$ python -q
>>> import numpy as np
>>> from numpy import linalg as LA
>>> np.set_printoptions(precision=3, suppress=True, linewidth=120)
>>> rd = lambda a: np.round(a, 3) + 0
>>> K = np.loadtxt("arr.csv", delimiter=",")
>>> print(rd(K))
[[ -5.773  -5.72  -11.951  -7.868  -6.99   -8.965]
 [  2.216   8.613   5.391  -0.99    5.09   16.277]
 [  6.402   3.848  12.941  10.284   6.816   4.953]
 [  6.471   3.475  13.029  10.654   6.734   4.178]
 [  5.837   5.585  12.059   8.079   6.993   8.669]
 [ -6.146   1.395 -11.788 -13.054  -4.635   5.424]
 [ -5.523  -6.182 -11.523  -7.084  -6.954  -9.997]
 [  6.601   1.869  13.082  11.917   6.241   0.908]
 [  2.926   8.423   6.749   0.536   5.615  15.592]
 [  5.089  -3.999   9.405  12.585   2.771 -10.178]
 [  3.894   7.936   8.572   2.759   6.245  14.204]
 [  6.107  -1.53   11.696  13.062   4.552  -5.677]
 [ -6.512  -3.195 -13.075 -10.912  -6.664  -3.598]
 [ -1.388   7.917  -1.712  -7.7     1.804  16.429]
 [  4.494   7.466   9.68    4.241   6.572  13.007]
 [ -5.018   4.126  -9.252 -12.526  -2.665  10.402]
 [ -5.095  -6.813 -10.768  -5.84   -6.831 -11.442]
 [ -5.799  -5.666 -11.995  -7.952  -6.992  -8.847]
 [ -6.355  -4.061 -12.877 -10.058  -6.856  -5.398]
 [ -0.555   8.308  -0.042  -6.293   2.65   16.854]
 [ -5.362  -6.439 -11.242  -6.604  -6.915 -10.581]
 [ -6.026  -5.138 -12.371  -8.733  -6.984  -7.694]
 [ -6.092  -4.96  -12.477  -8.975  -6.973  -7.31 ]
 [  5.113  -3.954   9.458  12.606   2.808 -10.099]
 [  5.371  -3.447  10.024  12.801   3.216  -9.196]
 [ -5.928  -5.38  -12.211  -8.388  -6.993  -8.219]
 [  1.35   -7.938   1.636   7.638  -1.843 -16.455]
 [ -4.087   5.535  -7.264 -11.561  -1.355  12.822]
 [ -1.474   7.869  -1.886  -7.84    1.714  16.369]
 [  4.713   7.252  10.081   4.81    6.675  12.485]]
>>> D = LA.norm(K[:, None] - K[None], axis=-1)
>>> print((D + 1e9 * np.eye(30)).round(6).argmin(axis=1))
[17  8  3  2  2 15 20  3  1 23 14 24 18 28 29 27 20  0 12 13  6 22 21  9 23 21  9 15 13 14]
>>> print(D.shape)
(30, 30)
>>> print(rd(LA.norm(K, axis=1)))
[20. 20. 20. 20. 20. 20. 20. 20. 20. 20. 20. 20. 20. 20. 20. 20. 20. 20. 20. 20. 20. 20. 20. 20. 20. 20. 20. 20. 20.
 20.]
>>> t = np.radians(46)
>>> R = np.eye(6)
>>> R[1, 1] = R[2, 2] = np.cos(t)
>>> R[1, 2], R[2, 1] = -np.sin(t), np.sin(t)
>>> print(rd(R))
[[ 1.     0.     0.     0.     0.     0.   ]
 [ 0.     0.695 -0.719  0.     0.     0.   ]
 [ 0.     0.719  0.695  0.     0.     0.   ]
 [ 0.     0.     0.     1.     0.     0.   ]
 [ 0.     0.     0.     0.     1.     0.   ]
 [ 0.     0.     0.     0.     0.     1.   ]]
>>> M2 = K @ R.T
>>> print(rd(LA.det(R)), rd(np.trace(R)))
1.0 5.389
>>> r = LA.matrix_rank(K)
>>> print(r)
2
>>> null = LA.svd(K)[2][r:].T
>>> print(null.shape)
(6, 4)
>>> print([int(LA.matrix_rank(np.delete(K, i, axis=0))) for i in range(30)])
[2, 2, 2, 2, 2, 2, 2, 2, 2, 2, 2, 2, 2, 2, 2, 2, 2, 2, 2, 2, 2, 2, 2, 2, 2, 2, 2, 2, 2, 2]
>>> print(LA.matrix_rank(K.T @ K), LA.matrix_rank(K @ K.T))
2 2
>>> print([int(LA.matrix_rank(K[:, :j + 1])) for j in range(6)])
[1, 2, 2, 2, 2, 2]
>>> X = np.load("dump.npy")
>>> print(X)
[[ 0  0  0  0  0  0  0  0  0  0]
 [ 0  1  0  0  0  0  0  0  0  0]
 [ 3  1 -3  0  0  0  0  0  0  0]
 [ 1  1 -2  0  0  0  0  0  0  0]
 [ 1 -3  3  3 -1  0  0  0  0  0]
 [ 3  3 -2  1  0  3  0  0  0  0]
 [ 3  1 -1 -2 -1 -2  3  0  0  0]
 [-3 -2 -2 -3 -3  3  1  3  0  0]
 [-2  1  2  1  3  3 -3 -1  1  0]
 [ 2  0  0 -1  3 -2 -1  1 -1 -1]]
>>> Uu, sig, vt = LA.svd(X)
>>> evecs = vt[:(sig > 1e-8).sum()]
>>> rng = np.random.default_rng(35782)
>>> x0 = X[4] + 4 * X[1] + rng.integers(2) * np.eye(10)[2]
>>> print(x0)
[ 1.  1.  3.  3. -1.  0.  0.  0.  0.  0.]
>>> print(rd(LA.norm(x0 - evecs.T @ evecs @ x0)))
0.0
>>> print(LA.matrix_rank(np.vstack([X, x0])))
9
>>> print(np.allclose(evecs.T @ evecs @ x0, x0))
True
>>> x0 = np.array([4, 2, 0, 4, 4, 4, 1, 2, 0, 0])
>>> print(np.einsum("ij,j->i", X, x0))
[  0   2  14   6   6  34  -3 -21  17   9]
>>> print(X @ np.eye(10)[1])
[ 0.  1.  1.  1. -3.  3.  1. -2.  1.  0.]
>>> print((X * x0).sum(axis=1))
[  0   2  14   6   6  34  -3 -21  17   9]
>>> print(X @ np.ones(10))
[ 0.  1.  1.  0.  3.  8.  1. -6.  5.  0.]
>>> mat = np.loadtxt("m.csv", delimiter=",")
>>> print(rd(mat))
[[ 0.453 -0.317 -0.144 -0.259  0.432 -0.547  0.144 -0.317]
 [-0.317  0.817 -0.083 -0.15   0.25  -0.317  0.083 -0.183]
 [-0.144 -0.083  0.962 -0.068  0.114 -0.144  0.038 -0.083]
 [-0.259 -0.15  -0.068  0.877  0.205 -0.259  0.068 -0.15 ]
 [ 0.432  0.25   0.114  0.205  0.659  0.432 -0.114  0.25 ]
 [-0.547 -0.317 -0.144 -0.259  0.432  0.453  0.144 -0.317]
 [ 0.144  0.083  0.038  0.068 -0.114  0.144  0.962  0.083]
 [-0.317 -0.183 -0.083 -0.15   0.25  -0.317  0.083  0.817]]
>>> # symmetric, so the eigenvalues are real
>>> print(rd(mat.T @ mat))
[[1. 0. 0. 0. 0. 0. 0. 0.]
 [0. 1. 0. 0. 0. 0. 0. 0.]
 [0. 0. 1. 0. 0. 0. 0. 0.]
 [0. 0. 0. 1. 0. 0. 0. 0.]
 [0. 0. 0. 0. 1. 0. 0. 0.]
 [0. 0. 0. 0. 0. 1. 0. 0.]
 [0. 0. 0. 0. 0. 0. 1. 0.]
 [0. 0. 0. 0. 0. 0. 0. 1.]]
>>> print(rd(LA.svd(mat, compute_uv=False)))
[1. 1. 1. 1. 1. 1. 1. 1.]
>>> print(rd(np.abs(LA.eigvals(mat)).max()))
1.0
>>> print(rd((mat + mat.T) / 2))
[[ 0.453 -0.317 -0.144 -0.259  0.432 -0.547  0.144 -0.317]
 [-0.317  0.817 -0.083 -0.15   0.25  -0.317  0.083 -0.183]
 [-0.144 -0.083  0.962 -0.068  0.114 -0.144  0.038 -0.083]
 [-0.259 -0.15  -0.068  0.877  0.205 -0.259  0.068 -0.15 ]
 [ 0.432  0.25   0.114  0.205  0.659  0.432 -0.114  0.25 ]
 [-0.547 -0.317 -0.144 -0.259  0.432  0.453  0.144 -0.317]
 [ 0.144  0.083  0.038  0.068 -0.114  0.144  0.962  0.083]
 [-0.317 -0.183 -0.083 -0.15   0.25  -0.317  0.083  0.817]]
>>> print(rd(np.sort(np.abs(LA.eigvals(mat)))))
[1. 1. 1. 1. 1. 1. 1. 1.]
>>> print(rd(LA.det(mat)))
-1.0
>>> idx = rng.permutation(8)
>>> M2 = mat[:, idx] * rng.choice([-1, 1], 8)
>>> print(rd(M2))
[[ 0.317 -0.547 -0.453  0.144 -0.432 -0.259 -0.144 -0.317]
 [ 0.183 -0.317  0.317  0.083 -0.25  -0.15  -0.083  0.817]
 [ 0.083 -0.144  0.144 -0.962 -0.114 -0.068 -0.038 -0.083]
 [ 0.15  -0.259  0.259  0.068 -0.205  0.877 -0.068 -0.15 ]
 [-0.25   0.432 -0.432 -0.114 -0.659  0.205  0.114  0.25 ]
 [ 0.317  0.453  0.547  0.144 -0.432 -0.259 -0.144 -0.317]
 [-0.083  0.144 -0.144 -0.038  0.114  0.068 -0.962  0.083]
 [-0.817 -0.317  0.317  0.083 -0.25  -0.15  -0.083 -0.183]]
>>> Uu, _, vt = LA.svd(mat.T @ M2)
>>> print(idx)
[7 5 0 2 4 3 6 1]
>>> print(rd(Uu @ vt))
[[ 0.  0. -1.  0.  0.  0.  0.  0.]
 [ 0.  0.  0.  0.  0.  0.  0.  1.]
 [ 0.  0.  0. -1.  0.  0.  0.  0.]
 [ 0.  0.  0.  0.  0.  1.  0.  0.]
 [ 0.  0.  0.  0. -1.  0.  0.  0.]
 [ 0.  1.  0.  0.  0.  0.  0.  0.]
 [ 0.  0.  0.  0.  0.  0. -1.  0.]
 [-1.  0.  0.  0.  0.  0.  0.  0.]]
>>> F = np.vander(np.arange(9) - 1, 4, increasing=True)
>>> print(F)
[[  1  -1   1  -1]
 [  1   0   0   0]
 [  1   1   1   1]
 [  1   2   4   8]
 [  1   3   9  27]
 [  1   4  16  64]
 [  1   5  25 125]
 [  1   6  36 216]
 [  1   7  49 343]]
>>> # column 3 is much longer than the rest
>>> proj = F @ LA.solve(F.T @ F, F.T)
>>> print(np.allclose(proj @ proj, proj))
True
>>> print(rd(LA.eigvalsh(proj)))
[0. 0. 0. 0. 0. 1. 1. 1. 1.]
>>> r0, v = F[7], F[3]
>>> print(r0 @ r0)
47989
>>> pr = (r0 @ v) / (r0 @ r0) * r0
>>> print(rd((v - pr) @ r0))
0.0
>>> print(rd(pr))
[0.039 0.236 1.414 8.484]
>>> M2 = F + rng.integers(-2, 3, (9, 1)) @ rng.integers(-2, 3, (1, 4))
>>> print(M2)
[[ -1  -2   1   0]
 [  5   2   0  -2]
 [  1   1   1   1]
 [  3   3   4   7]
 [  5   5   9  25]
 [ -3   2  16  66]
 [ -1   4  25 126]
 [  1   6  36 216]
 [  1   7  49 343]]
>>> print(LA.matrix_rank(M2 - F, tol=1e-8))
1
>>> m1 = np.load("test16.npy")
>>> print(m1)
[[ 5 -3 -9  2 -5  8  2]
 [-1 -2  7 -1  6 -8  5]
 [-9  3 -5 -2  1  5  7]
 [ 9 -5 -3  4  5  4  4]
 [-4  2  9  8 -5  9  2]
 [-9  4  8 -4  2  0 -4]
 [ 9 -5  5 -9 -4  1  8]
 [ 6  7 -3  1 -9  8  5]
 [ 5 -1 -8 -2  2  1 -2]
 [ 7 -3  6  5 -4  4  0]]
>>> M2 = np.c_[m1[:, :2] @ np.array([[2, -3], [-1, -3]]), np.array([5, -4, 5, 0, 2, -1, -4, -3, -4, 0])]
>>> print(M2)
[[ 13  -6   5]
 [  0   9  -4]
 [-21  18   5]
 [ 23 -12   0]
 [-10   6   2]
 [-22  15  -1]
 [ 23 -12  -4]
 [  5 -39  -3]
 [ 11 -12  -4]
 [ 17 -12   0]]
>>> print(LA.matrix_rank(M2))
3
>>> print(rd(LA.norm(M2 - m1 @ LA.lstsq(m1, M2)[0], axis=0)))
[0.   0.   3.55]
>>> print(rd(LA.lstsq(m1, M2[:, 0])[0]))
[ 2. -1.  0.  0.  0.  0.  0.]
>>> x0 = np.array([8, 8, -2, 4, 8, -2, -4])
>>> target = m1 @ x0
>>> b, lr = np.zeros(7), 1 / LA.norm(m1, 2) ** 2
>>> for i in range(6):
...     b -= lr * m1.T @ (m1 @ b - target)
...     if i % 1 == 0: print(i, round(LA.norm(m1 @ b - target), 3))
... 
0 110.812
1 87.899
2 75.532
3 67.628
4 61.983
5 57.594
>>> print(rd(LA.cond(m1)))
4.87
>>> def softmax(z):
...     e = np.exp(z - z.max(axis=-1, keepdims=True))
...     return e / e.sum(axis=-1, keepdims=True)
... 
>>> print(rd(softmax(m1[5] + -1)))
[0.    0.018 0.979 0.    0.002 0.    0.   ]
>>> print(rd(softmax(m1[5])))
[0.    0.018 0.979 0.    0.002 0.    0.   ]
>>> print(rd(softmax(m1).sum(axis=1)))
[1. 1. 1. 1. 1. 1. 1. 1. 1. 1.]
>>> att = m1 @ m1.T / np.sqrt(7)
>>> print(rd(softmax(att)))
[[1.    0.    0.    0.    0.    0.    0.    0.    0.    0.   ]
 [0.    1.    0.    0.    0.    0.    0.    0.    0.    0.   ]
 [0.    0.    1.    0.    0.    0.    0.    0.    0.    0.   ]
 [0.    0.    0.    1.    0.    0.    0.    0.    0.    0.   ]
 [0.    0.    0.    0.    1.    0.    0.    0.    0.    0.   ]
 [0.    0.    0.    0.    0.    1.    0.    0.    0.    0.   ]
 [0.    0.    0.    0.    0.    0.    1.    0.    0.    0.   ]
 [0.    0.    0.    0.    0.    0.    0.    1.    0.    0.   ]
 [0.007 0.    0.    0.    0.    0.    0.    0.    0.993 0.   ]
 [0.    0.    0.    0.    0.    0.    0.    0.    0.    1.   ]]
>>> print(softmax(att).round(6).argmax(axis=1))
[0 1 2 3 4 5 6 7 8 9]
>>> print(rd(softmax(att)[5] @ m1))
[-9.  4.  8. -4.  2.  0. -4.]
>>> M2 = m1 / LA.norm(m1, axis=1, keepdims=True)
>>> G = M2 @ M2.T
>>> print(rd(LA.norm(M2, axis=1)))
[1. 1. 1. 1. 1. 1. 1. 1. 1. 1.]
>>> print((np.abs(G) > 0.9).astype(int))
[[1 0 0 0 0 0 0 0 0 0]
 [0 1 0 0 0 0 0 0 0 0]
 [0 0 1 0 0 0 0 0 0 0]
 [0 0 0 1 0 0 0 0 0 0]
 [0 0 0 0 1 0 0 0 0 0]
 [0 0 0 0 0 1 0 0 0 0]
 [0 0 0 0 0 0 1 0 0 0]
 [0 0 0 0 0 0 0 1 0 0]
 [0 0 0 0 0 0 0 0 1 0]
 [0 0 0 0 0 0 0 0 0 1]]
>>> print((G - 2 * np.eye(10)).round(6).argmax(axis=1))
[7 5 7 0 9 4 9 0 0 4]
>>> print(rd(G[9]))
[ 0.291 -0.121 -0.561  0.451  0.569 -0.319  0.395  0.38  -0.192  1.   ]
>>> feats = 3 * np.eye(8) + np.ones((8, 8))
>>> print(feats)
[[4. 1. 1. 1. 1. 1. 1. 1.]
 [1. 4. 1. 1. 1. 1. 1. 1.]
 [1. 1. 4. 1. 1. 1. 1. 1.]
 [1. 1. 1. 4. 1. 1. 1. 1.]
 [1. 1. 1. 1. 4. 1. 1. 1.]
 [1. 1. 1. 1. 1. 4. 1. 1.]
 [1. 1. 1. 1. 1. 1. 4. 1.]
 [1. 1. 1. 1. 1. 1. 1. 4.]]
>>> # symmetric
>>> idx = rng.permutation(8)
>>> print(idx)
[1 6 7 3 4 5 2 0]
>>> M2 = feats[idx][:, idx]
>>> print(np.trace(M2))
32.0
>>> print(rd(LA.det(M2)), rd(LA.det(feats[idx])))
24057.0 24057.0
>>> r0, v = feats[3], feats[1]
>>> print(r0 @ r0)
23.0
>>> pr = (r0 @ v) / (r0 @ r0) * r0
>>> print(np.outer(r0, v))
[[ 1.  4.  1.  1.  1.  1.  1.  1.]
 [ 1.  4.  1.  1.  1.  1.  1.  1.]
 [ 1.  4.  1.  1.  1.  1.  1.  1.]
 [ 4. 16.  4.  4.  4.  4.  4.  4.]
 [ 1.  4.  1.  1.  1.  1.  1.  1.]
 [ 1.  4.  1.  1.  1.  1.  1.  1.]
 [ 1.  4.  1.  1.  1.  1.  1.  1.]
 [ 1.  4.  1.  1.  1.  1.  1.  1.]]
>>> print(rd(LA.norm(r0 + v) ** 2 + LA.norm(r0 - v) ** 2))
92.0
>>> print(LA.matrix_rank(np.outer(r0, v)))
1
>>> print(rd(pr))
[0.609 0.609 0.609 2.435 0.609 0.609 0.609 0.609]
>>> low = LA.cholesky(feats)
>>> print(rd(np.diag(low) ** 2))
[4.    3.75  3.6   3.5   3.429 3.375 3.333 3.3  ]
>>> print(LA.eigvalsh(feats).min() > 0)
True
>>> x0 = np.ones(8)
>>> for _ in range(5):
...     x0 = feats @ x0
...     x0 /= LA.norm(x0)
...     print(round(x0 @ feats @ x0, 3))
... 
11.0
11.0
11.0
11.0
11.0
>>> print(rd(LA.eigvalsh(feats)[-1]))
11.0
>>> print(np.allclose(X[:-1].T @ LA.lstsq(X[:-1].T, X[-1])[0], X[-1]))
False
>>> E = np.arange(169).reshape(13, 13) + 4
>>> print(E)
[[  4   5   6   7   8   9  10  11  12  13  14  15  16]
 [ 17  18  19  20  21  22  23  24  25  26  27  28  29]
 [ 30  31  32  33  34  35  36  37  38  39  40  41  42]
 [ 43  44  45  46  47  48  49  50  51  52  53  54  55]
 [ 56  57  58  59  60  61  62  63  64  65  66  67  68]
 [ 69  70  71  72  73  74  75  76  77  78  79  80  81]
 [ 82  83  84  85  86  87  88  89  90  91  92  93  94]
 [ 95  96  97  98  99 100 101 102 103 104 105 106 107]
 [108 109 110 111 112 113 114 115 116 117 118 119 120]
 [121 122 123 124 125 126 127 128 129 130 131 132 133]
 [134 135 136 137 138 139 140 141 142 143 144 145 146]
 [147 148 149 150 151 152 153 154 155 156 157 158 159]
 [160 161 162 163 164 165 166 167 168 169 170 171 172]]
>>> print([round(float(x), 3) for x in LA.svd(E, compute_uv=False)[:3]])
[1307.824, 23.518, 0.0]
>>> print(rd(LA.norm(E, 2) / LA.norm(E)))
1.0
>>> print(LA.matrix_rank(E, rtol=0.1))
1
>>> arr = np.load("x.npy")
>>> print(arr)
[[1.    0.5   0.25  0.125 0.062 0.031 0.016 0.008 0.004 0.002 0.001 0.   ]
 [0.5   1.    0.5   0.25  0.125 0.062 0.031 0.016 0.008 0.004 0.002 0.001]
 [0.25  0.5   1.    0.5   0.25  0.125 0.062 0.031 0.016 0.008 0.004 0.002]
 [0.125 0.25  0.5   1.    0.5   0.25  0.125 0.062 0.031 0.016 0.008 0.004]
 [0.062 0.125 0.25  0.5   1.    0.5   0.25  0.125 0.062 0.031 0.016 0.008]
 [0.031 0.062 0.125 0.25  0.5   1.    0.5   0.25  0.125 0.062 0.031 0.016]
 [0.016 0.031 0.062 0.125 0.25  0.5   1.    0.5   0.25  0.125 0.062 0.031]
 [0.008 0.016 0.031 0.062 0.125 0.25  0.5   1.    0.5   0.25  0.125 0.062]
 [0.004 0.008 0.016 0.031 0.062 0.125 0.25  0.5   1.    0.5   0.25  0.125]
 [0.002 0.004 0.008 0.016 0.031 0.062 0.125 0.25  0.5   1.    0.5   0.25 ]
 [0.001 0.002 0.004 0.008 0.016 0.031 0.062 0.125 0.25  0.5   1.    0.5  ]
 [0.    0.001 0.002 0.004 0.008 0.016 0.031 0.062 0.125 0.25  0.5   1.   ]]
>>> M2 = np.array([[1, 0, 3],
...     [1, 3, 3],
...     [0, 0, 1],
...     [0, 1, 3],
...     [1, 1, 1],
...     [3, 0, 3],
...     [3, 2, 0],
...     [3, 3, 3],
...     [3, 0, 0],
...     [2, 0, 1],
...     [3, 3, 2],
...     [3, 0, 2]])
>>> print(np.vstack([arr, M2.T]).shape)
(15, 12)
>>> print(LA.matrix_rank(arr @ M2))
3
>>> print(rd(np.einsum("ij,ij->i", arr, arr)))
[1.333 1.583 1.646 1.661 1.665 1.666 1.666 1.665 1.661 1.646 1.583 1.333]
